% python3 -q
>>> import numpy as np
>>> from numpy import linalg as LA
>>> np.set_printoptions(precision=2, suppress=True, linewidth=200, floatmode="fixed")
>>> A = np.load("a.npy")
>>> print(A)
[[0 1 3]
 [0 2 1]
 [0 0 0]]
>>> G = A.T @ A
>>> print(G)
[[ 0  0  0]
 [ 0  5  5]
 [ 0  5 10]]
>>> print((A @ A.T).shape)
(3, 3)
>>> print(np.allclose(A @ A.T, A.T @ A))
False
>>> print((A - A.T) / 2)
[[ 0.00  0.50  1.50]
 [-0.50  0.00  0.50]
 [-1.50 -0.50  0.00]]
>>> print(A @ A)
[[0 2 1]
 [0 4 2]
 [0 0 0]]
>>> print(np.einsum("ii->", A))
2
>>> print(np.einsum("ij,ji->", A, A))
4
>>> print(np.poly(A))
[ 1.00 -2.00  0.00  0.00]
>>> print(LA.eigvals(A))
[0.00 2.00 0.00]
>>> E = np.load("dump.npy")
>>> print(E)
[[ 3  0  0  0  0]
 [-3  3  0  0  0]
 [ 3  2  0  0  0]
 [-1 -1  2  0  0]
 [-1 -3  3  3  0]]
>>> r0, v = E[1], E[2]
>>> print(r0 @ r0)
18
>>> p = (r0 @ v) / (r0 @ r0) * r0
>>> print((v - p) @ r0)
0.0
>>> print(np.outer(r0, v))
[[-9 -6  0  0  0]
 [ 9  6  0  0  0]
 [ 0  0  0  0  0]
 [ 0  0  0  0  0]
 [ 0  0  0  0  0]]
>>> print(LA.matrix_rank(np.outer(r0, v)))
1
>>> print(round(np.trace(LA.pinv(E) @ E), 2))
4.0
>>> print(np.abs(np.diag(LA.qr(E)[1])) > 1e-9)
[ True  True  True  True False]
>>> print(np.allclose(E[:-1].T @ LA.lstsq(E[:-1].T, E[-1])[0], E[-1]))
False
>>> print(LA.matrix_rank(E - E[0, 0] * np.eye(5)))
4
>>> K = np.loadtxt("out16.csv", delimiter=",")
>>> print(K)
[[ 0.81  0.00 -0.59  0.00]
 [ 0.00  1.00  0.00  0.00]
 [ 0.59  0.00  0.81  0.00]
 [ 0.00  0.00  0.00  1.00]]
>>> P = np.triu(np.array([[0, 2, 0, 1], [2, 3, 1, 1], [2, 1, 0, 1], [3, 1, 0, 0]]), 1) + np.eye(4)
>>> M2 = P @ K @ LA.inv(P)
>>> print(round(float(np.trace(M2)), 2), np.round(np.trace(K), 2))
3.62 3.62
>>> print(np.poly(M2))
[ 1.00 -3.62  5.24 -3.62  1.00]
>>> print(LA.matrix_rank(M2))
4
>>> print(M2)
[[ 0.81  0.38 -0.97  0.78]
 [ 0.59 -0.18  0.98 -0.40]
 [ 0.59 -1.18  1.98 -0.40]
 [ 0.00  0.00  0.00  1.00]]
>>> print(LA.norm(K, axis=0))
[1.00 1.00 1.00 1.00]
>>> print(LA.svd(K, compute_uv=False))
[1.00 1.00 1.00 1.00]
>>> print(K[:, 2] @ K[:, 3])
0.0
>>> print(round(float(LA.det(2 * K)), 2), round(LA.det(K), 2))
16.0 1.0
>>> print(np.kron(np.eye(2, dtype=int), K))
[[ 0.81  0.00 -0.59  0.00  0.00  0.00 -0.00  0.00]
 [ 0.00  1.00  0.00  0.00  0.00  0.00  0.00  0.00]
 [ 0.59  0.00  0.81  0.00  0.00  0.00  0.00  0.00]
 [ 0.00  0.00  0.00  1.00  0.00  0.00  0.00  0.00]
 [ 0.00  0.00 -0.00  0.00  0.81  0.00 -0.59  0.00]
 [ 0.00  0.00  0.00  0.00  0.00  1.00  0.00  0.00]
 [ 0.00  0.00  0.00  0.00  0.59  0.00  0.81  0.00]
 [ 0.00  0.00  0.00  0.00  0.00  0.00  0.00  1.00]]
>>> data = np.loadtxt("data.csv", delimiter=",")
>>> print(data)
[[  3.08   1.92   4.08   0.83  -3.75]
 [  2.78   1.50   3.78   0.71  -3.21]
 [  5.33   5.07   6.33   1.73  -7.80]
 [  2.54   1.16   3.54   0.62  -2.77]
 [  6.96   7.35   7.96   2.39 -10.73]
 [ -3.68  -7.55  -2.68  -1.87   8.42]
 [  2.15   0.62   3.15   0.46  -2.08]
 [  5.51   5.31   6.51   1.80  -8.12]
 [  9.00  10.20  10.00   3.20 -14.40]
 [ -2.73  -6.22  -1.73  -1.49   6.71]
 [  0.84  -1.22   1.84  -0.06   0.28]
 [ -0.16  -2.62   0.84  -0.46   2.08]
 [ -1.72  -4.81  -0.72  -1.09   4.90]]
>>> assert K == K.T
Traceback (most recent call last):
  File "<python-input-42>", line 1, in <module>
    assert K == K.T
           ^^^^^^^^
ValueError: The truth value of an array with more than one element is ambiguous. Use a.any() or a.all()
>>> print(np.allclose(K @ K.T, K.T @ K))
True
>>> print(np.sort(np.abs(LA.eigvals(K))))
[1.00 1.00 1.00 1.00]
>>> print((K - K.T) / 2)
[[ 0.00  0.00 -0.59  0.00]
 [ 0.00  0.00  0.00  0.00]
 [ 0.59  0.00  0.00  0.00]
 [ 0.00  0.00  0.00  0.00]]
>>> print(round(np.abs(LA.eigvals(K)).max(), 2))
1.0
>>> feats = np.load("layer13.npy")
>>> print(feats)
[[ 4 -6 -4  4  4]
 [-6  9  6 -6 -6]
 [-4  6  4 -4 -4]
 [ 4 -6 -4  4  4]
 [ 4 -6 -4  4  4]]
>>> t = np.radians(72)
>>> Rm = np.eye(5)
>>> Rm[3, 3] = Rm[4, 4] = np.cos(t)
>>> Rm[3, 4], Rm[4, 3] = -np.sin(t), np.sin(t)
>>> print(Rm)
[[ 1.00  0.00  0.00  0.00  0.00]
 [ 0.00  1.00  0.00  0.00  0.00]
 [ 0.00  0.00  1.00  0.00  0.00]
 [ 0.00  0.00  0.00  0.31 -0.95]
 [ 0.00  0.00  0.00  0.95  0.31]]
>>> M2 = feats @ Rm.T
>>> print(M2)
[[ 4.00 -6.00 -4.00 -2.57  5.04]
 [-6.00  9.00  6.00  3.85 -7.56]
 [-4.00  6.00  4.00  2.57 -5.04]
 [ 4.00 -6.00 -4.00 -2.57  5.04]
 [ 4.00 -6.00 -4.00 -2.57  5.04]]
